$ python -q
>>> import numpy as np
>>> np.set_printoptions(precision=1, suppress=True, linewidth=140, floatmode="fixed")
>>> tidy = lambda a: np.round(a, 1) + 0
>>> M = np.load("arr.npy")
>>> print(M)
[[0 1 0 0]
 [1 0 1 1]
 [0 1 0 0]
 [0 1 0 0]]
>>> Uu, sig, Vh = np.linalg.svd(M)
>>> evecs = Vh[:(sig > 1e-8).sum()]
>>> rng = np.random.default_rng(6517)
>>> x0 = M[3] + 5 * M[0] + rng.integers(2) * np.eye(4)[3]
>>> print(x0)
[0.0 6.0 0.0 1.0]
>>> print(tidy(evecs.T @ evecs))
[[0.3 0.0 0.3 0.3]
 [0.0 1.0 0.0 0.0]
 [0.3 0.0 0.3 0.3]
 [0.3 0.0 0.3 0.3]]
>>> print(tidy(np.diag(evecs.T @ evecs)))
[0.3 1.0 0.3 0.3]
>>> print(np.linalg.matrix_rank(np.vstack([M, x0])))
3
>>> out = np.array([[1, -2], [-1, 1], [-3, 1], [2, 3]])
>>> print(np.einsum("ij,ij->i", M, M))
[1 3 1 1]
>>> print(np.einsum("ij->j", M))
[1 3 1 1]
>>> print(M @ out)
[[-1  1]
 [ 0  2]
 [-1  1]
 [-1  1]]
>>> print(np.einsum("ik,kj->ij", M, out))
[[-1  1]
 [ 0  2]
 [-1  1]
 [-1  1]]
>>> print(np.vstack([M, out.T]).shape)
(6, 4)
>>> print(np.linalg.matrix_rank(np.vstack([M, out.T])))
4
>>> evals, evecs = np.linalg.eigh(M)
>>> print(tidy(evecs @ np.diag(evals) @ evecs.T))
[[0.0 1.0 0.0 0.0]
 [1.0 0.0 1.0 1.0]
 [0.0 1.0 0.0 0.0]
 [0.0 1.0 0.0 0.0]]
>>> print(tidy(evecs.T @ evecs))
[[1.0 0.0 0.0 0.0]
 [0.0 1.0 0.0 0.0]
 [0.0 0.0 1.0 0.0]
 [0.0 0.0 0.0 1.0]]
>>> print(tidy(np.linalg.eigvalsh(M @ M)))
[0.0 0.0 3.0 3.0]
>>> print(tidy(evecs.T @ M @ evecs))
[[-1.7  0.0  0.0  0.0]
 [ 0.0  0.0  0.0  0.0]
 [ 0.0  0.0  0.0  0.0]
 [ 0.0  0.0  0.0  1.7]]
>>> print(tidy(evals))
[-1.7  0.0  0.0  1.7]
>>> print(np.unique(M.round(6), axis=0).shape)
(2, 4)
>>> print(np.abs(np.diag(np.linalg.qr(M)[1])) > 1e-9)
[ True  True False False]
>>> print(tidy(np.trace(np.linalg.pinv(M) @ M)))
2.0
>>> print(np.linalg.lstsq(M[:-1].T, M[-1])[2])
2
>>> print(tidy(M @ np.linalg.pinv(M) @ M))
[[0.0 1.0 0.0 0.0]
 [1.0 0.0 1.0 1.0]
 [0.0 1.0 0.0 0.0]
 [0.0 1.0 0.0 0.0]]
>>> out = np.array([[4, 4, 3, 3], [3, 2, 3, 3], [5, 4, 1, 1], [3, 3, 2, 1]])
>>> K = out + out.T
>>> print(K)
[[8 7 8 6]
 [7 4 7 6]
 [8 7 2 3]
 [6 6 3 2]]
>>> print(tidy(np.abs(np.linalg.eigvals(K)).max()))
23.3
>>> np.linalg.determinant(K)
Traceback (most recent call last):
  File "<python-input-35>", line 1, in <module>
    np.linalg.determinant(K)
    ^^^^^^^^^^^^^^^^^^^^^
AttributeError: module 'numpy.linalg' has no attribute 'determinant'
>>> print(np.trace(K))
16
>>> out = K ** -1
Traceback (most recent call last):
  File "<python-input-37>", line 1, in <module>
    out = K ** -1
          ~~^^~~~
ValueError: Integers to negative integer powers are not allowed.
>>> out = np.linalg.inv(K)
>>> print(tidy(out))
[[-0.8  0.7 -0.2  0.8]
 [ 0.7 -0.6  0.2 -0.5]
 [-0.2  0.2 -0.5  0.7]
 [ 0.8 -0.5  0.7 -1.4]]
>>> print(tidy(np.linalg.inv(out)))
[[8.0 7.0 8.0 6.0]
 [7.0 4.0 7.0 6.0]
 [8.0 7.0 2.0 3.0]
 [6.0 6.0 3.0 2.0]]
>>> print(tidy(np.linalg.det(K) * np.linalg.det(out)))
1.0
